$ python3 -q
>>> import numpy as np
>>> np.set_printoptions(precision=3, suppress=True, linewidth=100)
>>> X = np.load("layer18.npy")
>>> X
array([[6, 4, 6, 4],
       [2, 4, 2, 4],
       [6, 4, 6, 4],
       [2, 4, 2, 4]])
>>> P = np.triu(np.array([[0, 5, 1, 1], [2, 5, 7, 9], [9, 3, 8, 8], [4, 2, 0, 8]]), 1) + np.eye(4)
>>> B = P @ X @ np.linalg.inv(P)
>>> P @ X - X @ P
array([[ 18.,  -2., -16., -62.],
       [ 60.,  54.,  30.,  10.],
       [ 16.,   2., -18., -58.],
       [  0., -10., -30., -54.]])
>>> B
array([[    24.,    -88.,    616.,  -4128.],
       [    62.,   -242.,   1694., -11368.],
       [    22.,    -74.,    518.,  -3464.],
       [     2.,     -6.,     42.,   -280.]])
>>> np.round(np.poly(B), 3) + 0
array([  1., -20.,  64.,   0.,   0.])
>>> rank = np.linalg.matrix_rank(X)
>>> rank
np.int64(2)
>>> N = np.linalg.svd(X)[2][rank:].T
>>> np.round(N @ N.T, 3) + 0
array([[ 0.5,  0. , -0.5,  0. ],
       [ 0. ,  0.5,  0. , -0.5],
       [-0.5,  0. ,  0.5,  0. ],
       [ 0. , -0.5,  0. ,  0.5]])
>>> np.linalg.matrix_rank(X.T @ X), np.linalg.matrix_rank(X @ X.T)
(np.int64(2), np.int64(2))
>>> np.round(X @ N, 3) + 0
array([[0., 0.],
       [0., 0.],
       [0., 0.],
       [0., 0.]])
>>> [int(np.linalg.matrix_rank(X[:i])) for i in range(1, len(X) + 1)]
[1, 2, 2, 2]
>>> N.shape
(4, 2)
>>> np.allclose(X @ N, 0)
True
>>> [int(np.linalg.matrix_rank(np.delete(X, i, axis=0))) for i in range(4)]
[2, 2, 2, 2]
>>> np.trace(X)
np.int64(20)
>>> np.round(np.sort(np.abs(np.linalg.eigvals(X))), 3) + 0
array([ 0.,  0.,  4., 16.])
>>> X @ X
array([[88, 80, 88, 80],
       [40, 48, 40, 48],
       [88, 80, 88, 80],
       [40, 48, 40, 48]])
>>> X.shape
(4, 4)
>>> round(np.linalg.norm(X), 3)
np.float64(16.971)
>>> np.round(np.linalg.svd(X, compute_uv=False), 3) + 0
array([16.523,  3.873,  0.   ,  0.   ])
>>> np.linalg.matrix_rank(X)
np.int64(2)
>>> np.diff(X, axis=0)
array([[-4,  0, -4,  0],
       [ 4,  0,  4,  0],
       [-4,  0, -4,  0]])
>>> np.unravel_index(np.abs(X).argmax(), X.shape)
(np.int64(0), np.int64(0))
>>> X.mean(axis=0)
array([4., 4., 4., 4.])
>>> data = np.load("mat.npy")
>>> data
array([[ 0.331, -0.301, -0.136, -0.335],
       [-0.301,  0.865, -0.061, -0.151],
       [-0.136, -0.061,  0.972, -0.068],
       [-0.335, -0.151, -0.068,  0.832]])
>>> left, sv, vt = np.linalg.svd(data)
>>> evecs = vt[:(sv > 1e-8).sum()]
>>> rng = np.random.default_rng(697)
>>> x = data[3] + -1 * data[0] + rng.integers(2) * np.eye(4)[3]
>>> x
array([-0.666,  0.15 ,  0.068,  2.167])
>>> np.linalg.matrix_rank(np.vstack([data, x]))
np.int64(4)
>>> np.allclose(evecs.T @ evecs @ x, x)
False
>>> round(np.linalg.norm(x - evecs.T @ evecs @ x), 3)
np.float64(0.41)
>>> round(np.linalg.det(data), 3)
np.float64(-0.0)
>>> np.linalg.matrix_power(data, 4)
array([[ 0.331, -0.301, -0.136, -0.335],
       [-0.301,  0.865, -0.061, -0.151],
       [-0.136, -0.061,  0.972, -0.068],
       [-0.335, -0.151, -0.068,  0.832]])
>>> (data + data.T) / 2
array([[ 0.331, -0.301, -0.136, -0.335],
       [-0.301,  0.865, -0.061, -0.151],
       [-0.136, -0.061,  0.972, -0.068],
       [-0.335, -0.151, -0.068,  0.832]])
>>> (data - data.T) / 2
array([[0., 0., 0., 0.],
       [0., 0., 0., 0.],
       [0., 0., 0., 0.],
       [0., 0., 0., 0.]])
>>> np.allclose(data, data.T)
True
>>> left, sv, vt = np.linalg.svd(data)
>>> np.argmax(sv[:-1] / (sv[1:] + 1e-6)) + 1
np.int64(3)
>>> B = left[:, :3] @ np.diag(sv[:3]) @ vt[:3]
>>> np.round(np.linalg.norm(data - B, 2), 3), np.round(sv[3], 3)
(np.float64(0.0), np.float64(0.0))
>>> np.linalg.matrix_rank(data, rtol=0.05)
np.int64(3)
>>> B
array([[ 0.331, -0.301, -0.136, -0.335],
       [-0.301,  0.865, -0.061, -0.151],
       [-0.136, -0.061,  0.972, -0.068],
       [-0.335, -0.151, -0.068,  0.832]])
>>> np.linalg.matrix_rank(B)
np.int64(3)
>>> vals, evecs = np.linalg.eigh(data)
>>> evecs @ np.diag(vals) @ evecs.T
array([[ 0.331, -0.301, -0.136, -0.335],
       [-0.301,  0.865, -0.061, -0.151],
       [-0.136, -0.061,  0.972, -0.068],
       [-0.335, -0.151, -0.068,  0.832]])
>>> np.round(np.linalg.eigvalsh(data @ data), 3) + 0
array([0., 1., 1., 1.])
>>> (vals > 1e-8).sum(), (vals < -1e-8).sum()
(np.int64(3), np.int64(0))
>>> P = np.triu(np.array([[0, -1, -8, -4], [2, 3, -7, -9], [5, -2, 9, 4], [3, 1, 0, -3]]), 1) + np.eye(4)
>>> B = P @ data @ np.linalg.inv(P)
>>> np.linalg.matrix_rank(B)
np.int64(3)
>>> np.round(np.poly(B), 3) + 0
array([ 1., -3.,  3., -1.,  0.])
>>> np.round(np.trace(B), 3), np.trace(data)
(np.float64(3.0), np.float64(3.0))
>>> F = np.loadtxt("test15.csv", delimiter=",")
>>> F
array([[ 8.,  6.,  6.],
       [-4., -5.,  6.],
       [16., 16., -6.]])
>>> def softmax(z):
...     e = np.exp(z - z.max(axis=-1, keepdims=True))
...     return e / e.sum(axis=-1, keepdims=True)
... 
>>> np.round(softmax(10 * F[1]), 3) + 0
array([0., 0., 1.])
>>> softmax(F).sum(axis=1)
array([1., 1., 1.])
>>> S = F @ F.T / np.sqrt(3)
>>> np.round(softmax(S), 3) + 0
array([[0., 0., 1.],
       [0., 1., 0.],
       [0., 0., 1.]])
>>> softmax(S).round(6).argmax(axis=1)
array([2, 1, 2])
>>> left, sv, vt = np.linalg.svd(F)
>>> evecs = vt[:(sv > 1e-8).sum()]
>>> x = F[0] + 4 * F[2] + rng.integers(2) * np.eye(3)[1]
>>> x
array([ 72.,  70., -18.])
>>> np.linalg.matrix_rank(np.vstack([F, x]))
np.int64(2)
>>> np.allclose(evecs.T @ evecs @ x, x)
True
>>> np.diag(evecs.T @ evecs)
array([0.555, 0.471, 0.974])
>>> B = F / np.linalg.norm(F, axis=1, keepdims=True)
>>> C2 = B @ B.T
>>> np.round(np.degrees(np.arccos(np.clip(C2[1, 0], -1, 1))), 3)
np.float64(104.719)
>>> C2[1]
array([-0.254,  1.   , -0.876])
>>> (C2 - 2 * np.eye(3)).round(6).argmax(axis=1)
array([2, 0, 0])
>>> mat = np.load("sample15.npy")
>>> mat
array([[ 6,  2, -1,  3],
       [ 2,  6,  2, -1],
       [-1,  2,  6,  2],
       [ 3, -1,  2,  6]])
>>> vals, evecs = np.linalg.eigh(mat)
>>> (vals > 1e-8).sum(), (vals < -1e-8).sum()
(np.int64(4), np.int64(0))
>>> evecs @ np.diag(vals) @ evecs.T
array([[ 6.,  2., -1.,  3.],
       [ 2.,  6.,  2., -1.],
       [-1.,  2.,  6.,  2.],
       [ 3., -1.,  2.,  6.]])
>>> np.round(evecs.T @ mat @ evecs, 3) + 0
array([[0.459, 0.   , 0.   , 0.   ],
       [0.   , 6.541, 0.   , 0.   ],
       [0.   , 0.   , 7.382, 0.   ],
       [0.   , 0.   , 0.   , 9.618]])
>>> vals.sum(), np.trace(mat)
(np.float64(24.0), np.int64(24))
>>> np.linalg.svd(mat, compute_uv=False)
array([9.618, 7.382, 6.541, 0.459])
>>> np.abs(evecs[:, -1]).round(6).argmax()
np.int64(0)
>>> np.unique(vals.round(6) + 0, return_counts=True)[1]
array([1, 1, 1, 1])
>>> np.argsort(-np.linalg.norm(mat, axis=0).round(6), kind="stable")[:3]
array([0, 3, 1])
>>> [round(float(x), 3) for x in np.linalg.svd(mat, compute_uv=False)[:3]]
[9.618, 7.382, 6.541]
